$ python -q
>>> import numpy as np
>>> import numpy.linalg as la
>>> np.set_printoptions(precision=2, suppress=True, linewidth=120, floatmode="fixed")
>>> def tidy(a):
...     return np.round(a, 2) + 0
... 
>>> m1 = np.load("layer5.npy")
>>> print(tidy(m1))
[[0.20 0.07 0.07 0.20 0.33 0.07]
 [0.07 0.02 0.02 0.07 0.11 0.02]
 [0.07 0.02 0.02 0.07 0.11 0.02]
 [0.20 0.07 0.07 0.20 0.33 0.07]
 [0.33 0.11 0.11 0.33 0.54 0.11]
 [0.07 0.02 0.02 0.07 0.11 0.02]]
>>> x0 = np.array([-3, 0, -2, 2, -1, 2])
>>> print(tidy(la.eigvalsh(2 * m1 - np.eye(6))))
[-1.00 -1.00 -1.00 -1.00 -1.00  1.00]
>>> print(tidy((x0 - m1 @ x0) @ (m1 @ x0)))
0.0
>>> print(np.trace(m1))
1.0
>>> print(tidy(np.eye(6) - m1))
[[ 0.80 -0.07 -0.07 -0.20 -0.33 -0.07]
 [-0.07  0.98 -0.02 -0.07 -0.11 -0.02]
 [-0.07 -0.02  0.98 -0.07 -0.11 -0.02]
 [-0.20 -0.07 -0.07  0.80 -0.33 -0.07]
 [-0.33 -0.11 -0.11 -0.33  0.46 -0.11]
 [-0.07 -0.02 -0.02 -0.07 -0.11  0.98]]
>>> data = np.array([[-2.0, -2.0, 0.0, 0.0, 0.0],
...     [-2.0, -2.0, -2.0, 0.0, 0.0],
...     [0.0, -2.0, 1.0, -2.0, 0.0],
...     [0.0, 0.0, -2.0, 1.0, -2.0],
...     [0.0, 0.0, 0.0, -2.0, 1.0]])
>>> print(data)
[[-2.00 -2.00  0.00  0.00  0.00]
 [-2.00 -2.00 -2.00  0.00  0.00]
 [ 0.00 -2.00  1.00 -2.00  0.00]
 [ 0.00  0.00 -2.00  1.00 -2.00]
 [ 0.00  0.00  0.00 -2.00  1.00]]
>>> # symmetric, so the eigenvalues are real
>>> w, vecs = la.eig(data)
>>> print(tidy(np.prod(w)))
-24.0
>>> print(tidy(np.sort(la.eigvals(la.inv(data)))))
[-2.41 -0.54 -0.22  0.25  0.59]
